$ ipython --no-banner

In [1]: import numpy as np

In [2]: np.set_printoptions(suppress=True, linewidth=200)

In [3]: rnd = lambda a: np.round(a, 2) + 0

In [4]: m1 = np.array([[-1.6, 0.1, 0.1, 0.4],
   ...:     [-0.3, -0.5, 0.7, -1.5],
   ...:     [-0.2, 0.0, -0.4, -0.1],
   ...:     [-0.4, -0.1, -0.3, -1.0],
   ...:     [-0.5, -1.4, 0.0, -2.4],
   ...:     [1.6, -0.2, -0.2, 0.6],
   ...:     [0.0, 0.4, 1.2, -0.4],
   ...:     [-0.3, 0.3, 0.1, -1.6],
   ...:     [1.0, -0.9, 1.5, 1.1],
   ...:     [-0.2, -1.6, 0.7, 0.5],
   ...:     [0.2, -0.1, -0.6, 0.6],
   ...:     [1.5, 0.1, -0.9, 0.7],
   ...:     [-1.0, 0.6, 1.1, 1.2],
   ...:     [-0.4, -0.1, -0.3, 1.3],
   ...:     [0.2, 0.1, -1.0, 0.3],
   ...:     [0.1, 2.4, 0.9, -2.2],
   ...:     [-0.2, 0.1, 0.8, 0.7],
   ...:     [1.0, -0.2, 0.7, 0.8]])

In [5]: rng = np.random.default_rng(7304)

In [6]: m1[:, 3] = 4 * m1[:, 1] + 0.3 * rng.normal(size=18)

In [7]: rnd(m1)
Out[7]: 
array([[-1.6 ,  0.1 ,  0.1 ,  0.13],
       [-0.3 , -0.5 ,  0.7 , -2.46],
       [-0.2 ,  0.  , -0.4 ,  0.04],
       [-0.4 , -0.1 , -0.3 , -0.27],
       [-0.5 , -1.4 ,  0.  , -5.82],
       [ 1.6 , -0.2 , -0.2 , -1.04],
       [ 0.  ,  0.4 ,  1.2 ,  1.61],
       [-0.3 ,  0.3 ,  0.1 ,  1.64],
       [ 1.  , -0.9 ,  1.5 , -3.08],
       [-0.2 , -1.6 ,  0.7 , -6.78],
       [ 0.2 , -0.1 , -0.6 , -0.32],
       [ 1.5 ,  0.1 , -0.9 ,  1.03],
       [-1.  ,  0.6 ,  1.1 ,  2.72],
       [-0.4 , -0.1 , -0.3 , -0.36],
       [ 0.2 ,  0.1 , -1.  ,  0.34],
       [ 0.1 ,  2.4 ,  0.9 ,  9.22],
       [-0.2 ,  0.1 ,  0.8 ,  0.15],
       [ 1.  , -0.2 ,  0.7 , -0.35]])

In [8]: z = m1[:, 3] > np.median(m1[:, 3])

In [9]: f = m1[z].mean(axis=0) - m1[~z].mean(axis=0)

In [10]: z.astype(int)
Out[10]: array([1, 0, 1, 0, 0, 0, 1, 1, 0, 0, 0, 1, 1, 0, 1, 1, 1, 0])

In [11]: ((m1 - m1.mean(axis=0)) @ f > 0).astype(int)
Out[11]: array([1, 0, 1, 0, 0, 0, 1, 1, 0, 0, 0, 1, 1, 0, 1, 1, 1, 0])

In [12]: (((m1 - m1.mean(axis=0)) @ f > 0) == z).mean()
Out[12]: np.float64(1.0)

In [13]: A2 = np.array([[1, 1], [1, -1]])

In [14]: W0 = np.kron(A2, np.kron(A2, A2))[rng.permutation(8)][:3]

In [15]: W0
Out[15]: 
array([[ 1,  1, -1, -1,  1,  1, -1, -1],
       [ 1,  1,  1,  1,  1,  1,  1,  1],
       [ 1, -1, -1,  1,  1, -1, -1,  1]])

In [16]: A2 = W0 + rng.integers(-2, 3, (3, 2)) @ rng.integers(-2, 3, (2, 8))

In [17]: A2
Out[17]: 
array([[ 3, -1,  2, -4,  3,  1,  1, -1],
       [ 5,  9,  1,  7,  5,  1, -7,  1],
       [ 1, -1, -1,  1,  1, -1, -1,  1]])

In [18]: A2 - W0
Out[18]: 
array([[ 2, -2,  3, -3,  2,  0,  2,  0],
       [ 4,  8,  0,  6,  4,  0, -8,  0],
       [ 0,  0,  0,  0,  0,  0,  0,  0]])

In [19]: np.abs(A2 - W0).sum(axis=1)
Out[19]: array([14, 30,  0])

In [20]: rnd(np.linalg.svd(A2 - W0, compute_uv=False))
Out[20]: array([14.24,  5.21,  0.  ])

In [21]: F = np.loadtxt("case3.csv", delimiter=",")

In [22]: print(F)
[[ 75.  23. -43. -52. -58.   9.]
 [ 23.  13.  -8.   9.  -8.  20.]
 [-43.  -8. 129.  88. 126. -89.]
 [-52.   9.  88. 154. 112.  30.]
 [-58.  -8. 126. 112. 132. -62.]
 [  9.  20. -89.  30. -62. 149.]]

In [23]: # rank 3

In [24]: rank = np.linalg.matrix_rank(F)

In [25]: rank
Out[25]: np.int64(3)

In [26]: ns = np.linalg.svd(F)[2][rank:].T

In [27]: ns.shape
Out[27]: (6, 3)

In [28]: [int(np.linalg.matrix_rank(F[:, :j + 1])) for j in range(6)]
Out[28]: [1, 2, 3, 3, 3, 3]

In [29]: [int(np.linalg.matrix_rank(np.delete(F, i, axis=0))) for i in range(6)]
Out[29]: [3, 3, 3, 3, 3, 3]

In [30]: print(rnd(F @ ns))
[[0. 0. 0.]
 [0. 0. 0.]
 [0. 0. 0.]
 [0. 0. 0.]
 [0. 0. 0.]
 [0. 0. 0.]]

In [31]: rnd(ns @ ns.T)
Out[31]: 
array([[ 0.17, -0.35, -0.05,  0.01,  0.11,  0.05],
       [-0.35,  0.82, -0.04, -0.13,  0.  , -0.08],
       [-0.05, -0.04,  0.63, -0.2 , -0.32,  0.3 ],
       [ 0.01, -0.13, -0.2 ,  0.4 , -0.3 , -0.31],
       [ 0.11,  0.  , -0.32, -0.3 ,  0.67,  0.14],
       [ 0.05, -0.08,  0.3 , -0.31,  0.14,  0.31]])

In [32]: left, sv, Vt = np.linalg.svd(F)

In [33]: V = Vt[:(sv > 1e-8).sum()]

In [34]: x = F[4] + 2 * F[5] + rng.integers(2) * np.eye(6)[1]

In [35]: x
Out[35]: array([-40.,  33., -52., 172.,   8., 236.])

In [36]: np.allclose(V.T @ V @ x, x)
Out[36]: False

In [37]: rnd(np.diag(V.T @ V))
Out[37]: array([0.83, 0.18, 0.37, 0.6 , 0.33, 0.69])

In [38]: rnd(V.T @ V)
Out[38]: 
array([[ 0.83,  0.35,  0.05, -0.01, -0.11, -0.05],
       [ 0.35,  0.18,  0.04,  0.13,  0.  ,  0.08],
       [ 0.05,  0.04,  0.37,  0.2 ,  0.32, -0.3 ],
       [-0.01,  0.13,  0.2 ,  0.6 ,  0.3 ,  0.31],
       [-0.11,  0.  ,  0.32,  0.3 ,  0.33, -0.14],
       [-0.05,  0.08, -0.3 ,  0.31, -0.14,  0.69]])

In [39]: left, sv, Vt = np.linalg.svd(F)

In [40]: rnd(sv)
Out[40]: array([403. , 188.9,  60.1,   0. ,   0. ,   0. ])

In [41]: A2 = left[:, :3] @ np.diag(sv[:3]) @ Vt[:3]

In [42]: rnd(np.linalg.norm(F - A2) / np.linalg.norm(F))
Out[42]: np.float64(0.0)

In [43]: print(rnd(np.abs(F - A2).max()))
0.0

In [44]: z = rng.permutation(6)

In [45]: z
Out[45]: array([5, 1, 2, 3, 0, 4])

In [46]: A2 = F[z][:, z]

In [47]: A2
Out[47]: 
array([[149.,  20., -89.,  30.,   9., -62.],
       [ 20.,  13.,  -8.,   9.,  23.,  -8.],
       [-89.,  -8., 129.,  88., -43., 126.],
       [ 30.,   9.,  88., 154., -52., 112.],
       [  9.,  23., -43., -52.,  75., -58.],
       [-62.,  -8., 126., 112., -58., 132.]])

In [48]: rnd(np.sort(np.abs(np.linalg.eigvals(A2))))
Out[48]: array([  0. ,   0. ,   0. ,  60.1, 188.9, 403. ])

In [49]: np.diag(A2)
Out[49]: array([149.,  13., 129., 154.,  75., 132.])

In [50]: np.allclose(A2, F)
Out[50]: False

In [51]: arr = np.load("test3.npy")

In [52]: arr
Out[52]: 
array([[-0.55,  2.42,  0.91],
       [-0.16,  1.37,  1.3 ],
       [-0.11,  2.2 ,  0.99],
       [-0.23,  1.73,  1.17],
       [ 0.61,  2.35,  0.73],
       [ 0.02,  1.36,  0.82],
       [-0.05,  2.15,  0.89],
       [ 0.12,  2.59,  0.77],
       [ 0.06,  1.44,  1.4 ],
       [ 0.06,  1.85,  1.1 ],
       [ 0.39,  1.73,  1.38],
       [ 0.24,  1.82,  1.07],
       [ 1.01,  2.96,  0.8 ],
       [ 1.06,  3.15,  1.12],
       [ 0.34,  3.56,  0.93],
       [ 0.92,  2.78,  1.48],
       [ 0.97,  3.17,  0.9 ],
       [ 1.33,  3.16,  1.07],
       [ 1.22,  2.84,  1.28],
       [ 0.94,  3.23,  0.93],
       [ 1.35,  3.03,  0.64],
       [ 1.23,  3.07,  0.47],
       [ 1.06,  2.9 ,  0.97],
       [ 1.11,  3.12,  0.79]])

In [53]: A2 = np.c_[arr[:, :2] @ np.array([[0, 1], [2, 2]]), np.array([1, 5, 1, 3, 1, 3, 5, 4, 5, 2, 2, 5, 2, 3, 2, 1, 5, 1, 3, 2, 4, 5, 1, 4])]

In [54]: rnd(A2)
Out[54]: 
array([[4.84, 4.29, 1.  ],
       [2.74, 2.58, 5.  ],
       [4.4 , 4.29, 1.  ],
       [3.46, 3.23, 3.  ],
       [4.7 , 5.31, 1.  ],
       [2.72, 2.74, 3.  ],
       [4.3 , 4.25, 5.  ],
       [5.18, 5.3 , 4.  ],
       [2.88, 2.94, 5.  ],
       [3.7 , 3.76, 2.  ],
       [3.46, 3.85, 2.  ],
       [3.64, 3.88, 5.  ],
       [5.92, 6.93, 2.  ],
       [6.3 , 7.36, 3.  ],
       [7.12, 7.46, 2.  ],
       [5.56, 6.48, 1.  ],
       [6.34, 7.31, 5.  ],
       [6.32, 7.65, 1.  ],
       [5.68, 6.9 , 3.  ],
       [6.46, 7.4 , 2.  ],
       [6.06, 7.41, 4.  ],
       [6.14, 7.37, 5.  ],
       [5.8 , 6.86, 1.  ],
       [6.24, 7.35, 4.  ]])

In [55]: rnd(np.linalg.lstsq(arr, A2[:, 0])[0])
Out[55]: array([0., 2., 0.])

In [56]: print(rnd(np.linalg.norm(A2 - arr @ np.linalg.lstsq(arr, A2)[0], axis=0)))
[0.   0.   8.27]

In [57]: np.linalg.matrix_rank(np.c_[arr, A2])
Out[57]: np.int64(4)

In [58]: x = np.array([0, 0, 2])

In [59]: target = A2 @ x

In [60]: rnd(np.linalg.lstsq(A2, target)[0])
Out[60]: array([0., 0., 2.])

In [61]: rnd(np.linalg.pinv(A2) @ A2)
Out[61]: 
array([[1., 0., 0.],
       [0., 1., 0.],
       [0., 0., 1.]])

In [62]: print(rnd(np.linalg.solve(A2.T @ A2, A2.T @ target)))
[0. 0. 2.]

In [63]: target
Out[63]: array([ 2., 10.,  2.,  6.,  2.,  6., 10.,  8., 10.,  4.,  4., 10.,  4.,  6.,  4.,  2., 10.,  2.,  6.,  4.,  8., 10.,  2.,  8.])

In [64]: target = target + 0.05 * rng.normal(size=24)

In [65]: rnd(target)
Out[65]: array([ 2.04,  9.94,  2.01,  6.11,  1.96,  5.96,  9.94,  7.96, 10.13,  4.  ,  4.  , 10.06,  4.08,  6.01,  3.93,  2.09,  9.97,  1.99,  6.01,  3.96,  8.04, 10.05,  2.09,  8.06])

In [66]: coef, *_ = np.linalg.lstsq(A2, target)

In [67]: print(rnd(A2.T @ (target - A2 @ coef)))
[0. 0. 0.]

In [68]: print(rnd(np.linalg.norm(target - A2 @ coef)))
0.28

In [69]: A2 = arr + rng.integers(-2, 3, (24, 1)) @ rng.integers(-2, 3, (1, 3))

In [70]: rnd(A2)
Out[70]: 
array([[-1.55,  2.42, -1.09],
       [-0.16,  1.37,  1.3 ],
       [ 0.89,  2.2 ,  2.99],
       [-2.23,  1.73, -2.83],
       [ 0.61,  2.35,  0.73],
       [-1.98,  1.36, -3.18],
       [ 1.95,  2.15,  4.89],
       [-0.88,  2.59, -1.23],
       [ 0.06,  1.44,  1.4 ],
       [-0.94,  1.85, -0.9 ],
       [ 1.39,  1.73,  3.38],
       [-0.76,  1.82, -0.93],
       [-0.99,  2.96, -3.2 ],
       [-0.94,  3.15, -2.88],
       [ 0.34,  3.56,  0.93],
       [ 2.92,  2.78,  5.48],
       [ 1.97,  3.17,  2.9 ],
       [ 3.33,  3.16,  5.07],
       [ 1.22,  2.84,  1.28],
       [-1.06,  3.23, -3.07],
       [ 2.35,  3.03,  2.64],
       [ 3.23,  3.07,  4.47],
       [-0.94,  2.9 , -3.03],
       [-0.89,  3.12, -3.21]])

In [71]: np.abs(A2 - arr).sum(axis=1)
Out[71]: array([3., 0., 3., 6., 0., 6., 6., 3., 0., 3., 3., 3., 6., 6., 0., 6., 3., 6., 0., 6., 3., 6., 6., 6.])
